% ipython --no-banner

In [1]: import numpy as np

In [2]: from numpy import linalg as LA

In [3]: np.set_printoptions(precision=4, suppress=True, linewidth=200, floatmode="fixed")

In [4]: A = np.load("case17.npy")

In [5]: A
Out[5]: 
array([[0.1000, 1.0000, 1.0000, 2.0000, 1.0000, 2.0000, 1.0000, 2.0000, 2.0000, 0.0000],
       [2.0000, 0.1000, 2.0000, 2.0000, 1.0000, 2.0000, 2.0000, 1.0000, 1.0000, 1.0000],
       [2.0000, 0.0000, 1.1000, 2.0000, 1.0000, 2.0000, 0.0000, 1.0000, 2.0000, 0.0000],
       [1.0000, 1.0000, 2.0000, 2.1000, 0.0000, 1.0000, 0.0000, 2.0000, 0.0000, 2.0000],
       [2.0000, 1.0000, 2.0000, 0.0000, 1.1000, 0.0000, 0.0000, 2.0000, 1.0000, 0.0000],
       [2.0000, 1.0000, 2.0000, 0.0000, 1.0000, 1.1000, 2.0000, 2.0000, 0.0000, 1.0000],
       [1.0000, 1.0000, 2.0000, 0.0000, 0.0000, 2.0000, 0.1000, 2.0000, 1.0000, 2.0000],
       [1.0000, 2.0000, 1.0000, 0.0000, 0.0000, 2.0000, 2.0000, 0.1000, 1.0000, 2.0000],
       [1.0000, 0.0000, 0.0000, 0.0000, 0.0000, 0.0000, 0.0000, 2.0000, 2.1000, 1.0000],
       [0.0000, 1.0000, 1.0000, 2.0000, 1.0000, 2.0000, 1.0000, 2.0000, 2.0000, 0.1000]])

In [6]: LA.cond(A) > 100
Out[6]: np.True_

In [7]: np.argsort(-LA.norm(A, axis=0).round(6), kind="stable")[:3]
Out[7]: array([7, 5, 2])

In [8]: LA.matrix_rank(A, rtol=0.1)
Out[8]: np.int64(7)

In [9]: [round(float(x), 4) for x in LA.svd(A, compute_uv=False)[:3]]
Out[9]: [11.5771, 4.1082, 3.4289]

In [10]: U, sv, Vh = LA.svd(A)

In [11]: np.argmax(sv[:-1] / (sv[1:] + 1e-6)) + 1
Out[11]: np.int64(9)

In [12]: M2 = U[:, :9] @ np.diag(sv[:9]) @ Vh[:9]

In [13]: LA.matrix_rank(M2)
Out[13]: np.int64(9)

In [14]: round(LA.norm(A - M2, 2), 4), np.round(sv[9], 4)
Out[14]: (np.float64(0.0422), np.float64(0.0422))

In [15]: LA.matrix_rank(A, rtol=0.05)
Out[15]: np.int64(8)

In [16]: G = A.T @ A

In [17]: np.diag(G)
Out[17]: array([20.0100, 10.0100, 24.2100, 20.4100,  6.2100, 26.2100, 14.0100, 30.0100, 20.4100, 15.0100])

In [18]: (A @ A.T).shape
Out[18]: (10, 10)

In [19]: LA.eigvalsh(G)[::-1]
Out[19]: array([134.0290,  16.8777,  11.7572,   8.3620,   6.9319,   4.6342,   2.3749,   1.2931,   0.2383,   0.0018])

In [20]: rng = np.random.default_rng(8539)

In [21]: labels = rng.permutation(10)

In [22]: labels
Out[22]: array([7, 0, 8, 4, 5, 1, 3, 9, 6, 2])

In [23]: M2 = A[labels][:, labels]

In [24]: M2
Out[24]: 
array([[0.1000, 1.0000, 1.0000, 0.0000, 2.0000, 2.0000, 0.0000, 2.0000, 2.0000, 1.0000],
       [2.0000, 0.1000, 2.0000, 1.0000, 2.0000, 1.0000, 2.0000, 0.0000, 1.0000, 1.0000],
       [2.0000, 1.0000, 2.1000, 0.0000, 0.0000, 0.0000, 0.0000, 1.0000, 0.0000, 0.0000],
       [2.0000, 2.0000, 1.0000, 1.1000, 0.0000, 1.0000, 0.0000, 0.0000, 0.0000, 2.0000],
       [2.0000, 2.0000, 0.0000, 1.0000, 1.1000, 1.0000, 0.0000, 1.0000, 2.0000, 2.0000],
       [1.0000, 2.0000, 1.0000, 1.0000, 2.0000, 0.1000, 2.0000, 1.0000, 2.0000, 2.0000],
       [2.0000, 1.0000, 0.0000, 0.0000, 1.0000, 1.0000, 2.1000, 2.0000, 0.0000, 2.0000],
       [2.0000, 0.0000, 2.0000, 1.0000, 2.0000, 1.0000, 2.0000, 0.1000, 1.0000, 1.0000],
       [2.0000, 1.0000, 1.0000, 0.0000, 2.0000, 1.0000, 0.0000, 2.0000, 0.1000, 2.0000],
       [1.0000, 2.0000, 2.0000, 1.0000, 2.0000, 0.0000, 2.0000, 0.0000, 0.0000, 1.1000]])

In [25]: np.sort(np.abs(LA.eigvals(M2)))
Out[25]: array([ 0.1000,  1.0110,  1.0110,  1.6419,  1.6419,  2.0445,  2.0445,  2.4115,  3.1626, 10.9978])

In [26]: K = np.loadtxt("x.csv", delimiter=",")

In [27]: K
Out[27]: 
array([[ 4.0000,  5.0000,  8.0000,  8.0000,  6.0000,  4.0000,  7.0000,  8.0000,  4.0000,  7.0000,  5.0000,  1.0000,  6.0000],
       [ 4.0000,  5.0000,  4.0000,  2.0000,  2.0000,  5.0000,  1.0000,  2.0000,  5.0000,  4.0000,  3.0000,  1.0000,  5.0000],
       [ 8.0000, 12.0000,  6.0000,  8.0000,  9.0000,  5.0000, 13.0000, 10.0000, 10.0000,  5.0000,  6.0000, 12.0000, 15.0000],
       [ 4.0000,  7.0000,  9.0000, 12.0000,  6.0000,  6.0000,  9.0000, 16.0000, 12.0000,  9.0000, 11.0000,  8.0000,  8.0000],
       [ 7.0000,  4.0000,  8.0000,  8.0000,  5.0000,  4.0000,  8.0000,  6.0000, 10.0000,  9.0000,  7.0000,  8.0000,  7.0000],
       [ 5.0000,  7.0000,  8.0000,  9.0000, 11.0000,  9.0000, 12.0000,  6.0000, 10.0000,  8.0000,  4.0000,  8.0000, 15.0000],
       [ 3.0000,  7.0000,  5.0000,  2.0000,  4.0000,  4.0000,  5.0000,  7.0000,  9.0000,  4.0000,  5.0000,  7.0000,  2.0000],
       [ 7.0000, 11.0000, 10.0000, 11.0000,  9.0000, 12.0000, 11.0000,  6.0000, 11.0000, 10.0000,  9.0000,  4.0000, 10.0000],
       [ 8.0000, 11.0000, 10.0000, 10.0000, 12.0000, 12.0000, 11.0000,  9.0000, 13.0000,  9.0000,  4.0000, 11.0000, 20.0000],
       [ 3.0000,  7.0000,  5.0000,  2.0000,  4.0000,  4.0000,  5.0000,  7.0000,  9.0000,  4.0000,  5.0000,  7.0000,  2.0000],
       [11.0000,  7.0000,  7.0000,  8.0000,  7.0000,  7.0000, 11.0000, 10.0000, 15.0000,  8.0000, 10.0000, 14.0000, 15.0000],
       [ 9.0000,  8.0000,  9.0000, 11.0000,  3.0000,  7.0000, 13.0000, 14.0000, 18.0000, 12.0000, 17.0000, 11.0000, 12.0000],
       [ 2.0000,  4.0000,  4.0000,  5.0000,  2.0000,  7.0000,  7.0000,  5.0000,  9.0000,  5.0000,  8.0000,  5.0000,  1.0000],
       [ 6.0000, 12.0000, 12.0000, 11.0000, 10.0000, 14.0000, 11.0000, 13.0000, 17.0000, 12.0000, 11.0000,  7.0000, 16.0000],
       [12.0000,  8.0000,  6.0000, 10.0000,  8.0000,  7.0000, 11.0000,  7.0000, 16.0000,  9.0000, 13.0000, 14.0000, 11.0000],
       [ 1.0000,  3.0000,  3.0000,  5.0000,  1.0000,  4.0000,  4.0000,  7.0000, 10.0000,  5.0000,  9.0000,  5.0000,  2.0000],
       [ 3.0000,  3.0000,  5.0000,  8.0000,  3.0000,  3.0000,  7.0000,  2.0000,  9.0000,  6.0000,  7.0000,  6.0000,  1.0000],
       [ 6.0000, 10.0000,  8.0000, 10.0000,  8.0000, 10.0000,  9.0000,  7.0000,  9.0000,  7.0000,  6.0000,  6.0000, 10.0000],
       [ 6.0000,  7.0000,  7.0000,  6.0000,  4.0000,  8.0000,  6.0000,  2.0000,  9.0000,  7.0000,  6.0000,  4.0000,  5.0000],
       [ 6.0000,  6.0000,  5.0000,  7.0000,  8.0000,  7.0000,  6.0000,  9.0000,  6.0000,  5.0000,  7.0000,  5.0000,  6.0000],
       [ 5.0000,  7.0000,  6.0000,  9.0000,  7.0000, 10.0000, 13.0000,  7.0000,  8.0000,  7.0000,  8.0000,  6.0000, 10.0000],
       [ 4.0000,  4.0000,  3.0000,  7.0000,  2.0000,  0.0000,  6.0000,  2.0000,  9.0000,  5.0000,  8.0000,  5.0000,  5.0000],
       [ 6.0000,  3.0000,  9.0000,  6.0000,  4.0000,  4.0000,  8.0000,  9.0000,  9.0000,  8.0000,  4.0000,  8.0000, 11.0000],
       [ 4.0000,  3.0000,  6.0000,  7.0000,  4.0000,  4.0000,  8.0000,  7.0000, 12.0000,  7.0000,  6.0000, 10.0000, 11.0000],
       [13.0000, 12.0000, 10.0000, 10.0000, 10.0000,  6.0000, 13.0000,  7.0000, 16.0000,  9.0000, 11.0000, 15.0000,  6.0000],
       [ 4.0000,  9.0000,  7.0000,  6.0000,  9.0000,  4.0000,  8.0000,  6.0000,  6.0000,  5.0000,  3.0000,  5.0000,  6.0000],
       [13.0000, 14.0000, 12.0000, 14.0000, 13.0000, 11.0000, 12.0000, 14.0000, 18.0000, 11.0000, 11.0000, 14.0000, 20.0000],
       [ 9.0000, 12.0000, 15.0000, 13.0000, 12.0000,  7.0000, 15.0000, 10.0000, 12.0000, 12.0000,  8.0000,  9.0000,  7.0000],
       [14.0000, 11.0000, 10.0000,  9.0000, 10.0000, 15.0000, 11.0000,  7.0000, 16.0000, 11.0000, 11.0000, 13.0000, 11.0000],
       [11.0000,  8.0000, 10.0000, 10.0000,  9.0000, 10.0000, 11.0000, 16.0000, 10.0000, 10.0000, 11.0000,  9.0000, 12.0000],
       [ 9.0000,  8.0000,  6.0000, 11.0000, 11.0000,  9.0000, 10.0000, 12.0000, 12.0000,  7.0000,  9.0000, 14.0000, 12.0000],
       [10.0000,  7.0000,  9.0000, 10.0000,  4.0000,  6.0000, 14.0000,  7.0000, 12.0000, 10.0000, 11.0000,  9.0000, 10.0000],
       [ 8.0000,  5.0000,  9.0000,  9.0000,  8.0000,  7.0000,  9.0000,  7.0000, 13.0000,  8.0000,  7.0000, 12.0000,  6.0000],
       [ 5.0000,  6.0000,  6.0000,  9.0000,  3.0000, 10.0000, 12.0000, 10.0000, 16.0000,  9.0000, 14.0000, 11.0000,  7.0000],
       [ 6.0000,  3.0000,  6.0000,  5.0000,  6.0000,  4.0000,  4.0000,  7.0000,  9.0000,  5.0000,  4.0000,  9.0000,  6.0000],
       [ 4.0000, 12.0000, 12.0000, 17.0000, 14.0000, 14.0000, 18.0000, 16.0000, 16.0000, 11.0000, 11.0000, 11.0000, 16.0000],
       [ 3.0000, 10.0000,  6.0000,  6.0000,  8.0000,  6.0000,  8.0000, 12.0000,  9.0000,  4.0000,  5.0000,  9.0000,  7.0000],
       [20.0000, 16.0000, 20.0000, 17.0000, 17.0000, 11.0000, 22.0000, 13.0000, 26.0000, 18.0000, 14.0000, 24.0000, 17.0000],
       [16.0000, 16.0000, 16.0000, 13.0000,  9.0000,  8.0000, 15.0000, 13.0000, 22.0000, 16.0000, 15.0000, 15.0000, 17.0000],
       [ 8.0000,  8.0000,  9.0000,  9.0000,  8.0000, 15.0000, 17.0000, 10.0000, 19.0000, 11.0000, 11.0000, 16.0000, 16.0000],
       [ 1.0000,  1.0000,  4.0000,  3.0000,  3.0000,  1.0000,  3.0000,  2.0000,  5.0000,  3.0000,  0.0000,  4.0000,  5.0000],
       [ 4.0000,  6.0000,  6.0000,  5.0000,  5.0000,  0.0000,  5.0000,  4.0000,  9.0000,  5.0000,  4.0000,  8.0000,  2.0000],
       [ 5.0000,  9.0000,  7.0000, 10.0000,  7.0000, 14.0000, 15.0000, 12.0000, 13.0000,  9.0000, 13.0000,  8.0000, 11.0000],
       [15.0000, 11.0000, 16.0000, 15.0000,  9.0000, 11.0000, 11.0000, 13.0000, 20.0000, 16.0000, 16.0000, 13.0000,  8.0000],
       [ 9.0000,  9.0000,  7.0000,  5.0000,  5.0000, 12.0000,  4.0000, 12.0000, 14.0000,  8.0000, 12.0000,  8.0000,  7.0000],
       [15.0000, 15.0000, 10.0000, 12.0000, 11.0000, 15.0000, 14.0000, 14.0000, 17.0000, 12.0000, 16.0000, 11.0000, 20.0000],
       [ 1.0000,  4.0000,  3.0000,  5.0000,  5.0000,  4.0000,  5.0000,  4.0000,  2.0000,  3.0000,  3.0000,  0.0000,  5.0000],
       [ 5.0000,  5.0000,  4.0000,  7.0000,  3.0000,  3.0000,  9.0000,  0.0000,  8.0000,  5.0000,  7.0000,  5.0000,  4.0000]])

In [28]: Xc = K - K.mean(axis=0)

In [29]: U, sv, Vh = LA.svd(Xc, full_matrices=False)

In [30]: np.abs(U[:, 0]).argmax()
Out[30]: np.int64(37)

In [31]: np.round(sv ** 2 / (sv ** 2).sum(), 4) + 0
Out[31]: array([0.6913, 0.0821, 0.0570, 0.0421, 0.0328, 0.0312, 0.0239, 0.0169, 0.0127, 0.0082, 0.0016, 0.0003, 0.0000])

In [32]: LA.matrix_rank(Xc)
Out[32]: np.int64(13)

In [33]: round(float(LA.norm(K)), 4)
Out[33]: 238.042

In [34]: K.shape
Out[34]: (48, 13)

In [35]: np.unravel_index(np.abs(K).argmax(), K.shape)
Out[35]: (np.int64(37), np.int64(8))

In [36]: K.sum(axis=0)
Out[36]: array([342.0000, 378.0000, 383.0000, 412.0000, 338.0000, 360.0000, 467.0000, 406.0000, 569.0000, 390.0000, 406.0000, 425.0000, 444.0000])

In [37]: Xc = K - K.mean(axis=0)

In [38]: V = LA.svd(Xc)[2][:12]

In [39]: M2 = Xc - Xc @ V.T @ V

In [40]: (Xc @ V.T).std(axis=0)
Out[40]: array([12.2283,  4.2131,  3.5101,  3.0186,  2.6640,  2.5974,  2.2722,  1.9112,  1.6587,  1.3310,  0.5793,  0.2690])

In [41]: data = np.load("block6.npy")

In [42]: data
Out[42]: 
array([[ 2.0097,  8.9793,  4.0241,  0.0204,  1.0009,  1.0145,  1.0144,  9.0104,  4.0097,  1.0077, -0.0261],
       [ 1.9939,  8.9813,  4.0417,  0.0195,  1.0287,  0.9848,  0.9881,  8.9956,  3.9855,  1.0228,  0.0077],
       [ 1.9834,  9.0250,  4.0403,  0.0184,  1.0447,  1.0054,  0.9989,  8.9981,  4.0147,  1.0072, -0.0170],
       [ 2.0214,  8.9960,  3.9963,  0.0115,  0.9966,  0.9893,  0.9954,  9.0129,  3.9936,  1.0312, -0.0164],
       [ 1.9815,  8.9836,  4.0005,  0.0109,  0.9754,  0.9861,  1.0130,  9.0103,  3.9865,  1.0181, -0.0151],
       [ 2.0150,  8.9937,  3.9748, -0.0054,  0.9891,  0.9849,  1.0022,  8.9635,  4.0113,  0.9823, -0.0447],
       [ 1.9979,  8.9742,  4.0115,  0.0024,  0.9876,  1.0042,  0.9976,  8.9858,  4.0092,  0.9703, -0.0010],
       [ 1.9874,  9.0129,  4.0211,  0.0340,  0.9779,  0.9962,  1.0128,  9.0376,  4.0181,  0.9757,  0.0301],
       [ 2.0073,  9.0158,  4.0093, -0.0040,  0.9910,  0.9782,  1.0195,  8.9539,  3.9797,  1.0260,  0.0123],
       [ 1.9746,  8.9609,  4.0034, -0.0082,  0.9942,  0.9990,  1.0001,  9.0008,  3.9907,  0.9697, -0.0456],
       [ 1.9844,  9.0083,  3.9638,  0.0047,  0.9998,  1.0183,  1.0085,  9.0133,  3.9850,  0.9846, -0.0218],
       [ 2.0117,  9.0313,  4.0242,  0.0080,  1.0333,  0.9953,  0.9838,  9.0190,  3.9990,  1.0271,  0.0343],
       [ 1.9965,  8.9615,  4.0450, -0.0145,  0.9962,  1.0005,  1.0369,  8.9748,  4.0054,  0.9867, -0.0279],
       [ 2.0194,  8.9645,  3.9855, -0.0118,  0.9999,  0.9801,  1.0363,  9.0078,  3.9777,  0.9649,  0.0068],
       [ 1.9884,  8.9966,  3.9869, -0.0128,  0.9986,  1.0064,  0.9858,  8.9646,  4.0183,  1.0294, -0.0122],
       [ 2.0229,  8.9896,  3.9577, -0.0066,  1.0065,  1.0219,  1.0115,  9.0116,  3.9981,  0.9760, -0.0344],
       [ 1.9866,  8.9825,  3.9952,  0.0156,  1.0138,  0.9709,  0.9825,  9.0074,  3.9576,  0.9995, -0.0225],
       [ 2.0077,  8.9873,  4.0308, -0.0077,  0.9877,  0.9906,  1.0050,  9.0058,  4.0024,  1.0124, -0.0160],
       [ 2.0165,  8.9979,  3.9724,  0.0119,  0.9822,  1.0347,  0.9641,  9.0110,  4.0012,  0.9625, -0.0141],
       [ 1.9884,  9.0044,  3.9748, -0.0003,  0.9914,  0.9854,  1.0060,  8.9989,  3.9953,  1.0035,  0.0227],
       [ 5.9907,  9.0053,  2.9742,  1.9800,  1.0047,  8.9915,  2.9952,  4.9919,  5.0108,  1.9692,  8.9758],
       [ 5.9950,  9.0113,  2.9848,  1.9804,  0.9837,  8.9945,  3.0179,  5.0344,  5.0454,  2.0265,  8.9853],
       [ 5.9953,  8.9896,  3.0112,  1.9969,  0.9827,  9.0067,  2.9815,  4.9937,  5.0096,  1.9979,  9.0007],
       [ 5.9916,  9.0056,  2.9854,  2.0231,  1.0131,  9.0102,  2.9979,  5.0170,  5.0346,  1.9978,  8.9991],
       [ 5.9916,  9.0236,  2.9969,  2.0045,  1.0075,  9.0100,  2.9779,  5.0263,  5.0251,  1.9883,  8.9968],
       [ 6.0157,  8.9750,  2.9738,  1.9627,  0.9923,  9.0197,  2.9929,  4.9869,  4.9771,  1.9939,  9.0126],
       [ 6.0177,  9.0158,  2.9778,  1.9635,  1.0117,  9.0284,  2.9707,  5.0472,  5.0028,  1.9827,  8.9964],
       [ 6.0160,  8.9839,  2.9996,  2.0351,  0.9953,  9.0225,  3.0044,  5.0111,  5.0197,  2.0017,  9.0005],
       [ 5.9907,  9.0122,  3.0055,  1.9861,  1.0153,  8.9998,  3.0121,  4.9929,  4.9763,  2.0182,  9.0024],
       [ 6.0143,  9.0052,  2.9959,  2.0230,  1.0087,  8.9953,  2.9886,  4.9828,  4.9864,  1.9833,  9.0042],
       [ 5.9831,  9.0075,  2.9862,  2.0124,  1.0233,  8.9757,  2.9992,  4.9919,  4.9926,  1.9951,  9.0053],
       [ 5.9925,  9.0069,  2.9944,  1.9915,  1.0028,  9.0171,  2.9797,  4.9964,  4.9764,  2.0083,  8.9947],
       [ 6.0282,  8.9604,  2.9727,  1.9922,  1.0142,  9.0226,  3.0016,  4.9792,  4.9944,  2.0125,  9.0086],
       [ 5.9767,  9.0137,  2.9943,  1.9828,  1.0054,  8.9791,  2.9901,  4.9809,  5.0292,  1.9815,  8.9824],
       [ 5.9788,  9.0207,  3.0337,  2.0130,  0.9946,  9.0451,  2.9993,  5.0133,  5.0014,  2.0014,  9.0039],
       [ 6.0031,  8.9723,  2.9812,  1.9520,  0.9975,  8.9730,  3.0077,  5.0040,  4.9975,  1.9838,  9.0096],
       [ 6.0144,  8.9782,  3.0149,  1.9779,  1.0122,  9.0377,  3.0116,  5.0079,  4.9841,  2.0019,  8.9830],
       [ 6.0453,  9.0231,  3.0256,  1.9736,  1.0052,  8.9909,  3.0019,  4.9950,  4.9886,  2.0161,  9.0110],
       [ 6.0063,  9.0093,  2.9803,  2.0076,  1.0290,  9.0070,  2.9773,  4.9987,  5.0108,  2.0025,  9.0057],
       [ 5.9802,  8.9818,  2.9826,  1.9830,  1.0096,  9.0070,  3.0110,  4.9873,  5.0282,  2.0368,  8.9612]])

In [43]: t3 = np.stack([data, 2 * data, data[::-1]])

In [44]: (t3 @ data.T).shape
Out[44]: (3, 40, 40)

In [45]: np.einsum("bij,cij->bc", t3, t3)
Out[45]: 
array([[11158.2575, 22316.5150,  7393.5588],
       [22316.5150, 44633.0301, 14787.1176],
       [ 7393.5588, 14787.1176, 11158.2575]])

In [46]: LA.norm(t3, axis=(1, 2))
Out[46]: array([105.6327, 211.2653, 105.6327])

In [47]: t3.shape
Out[47]: (3, 40, 11)
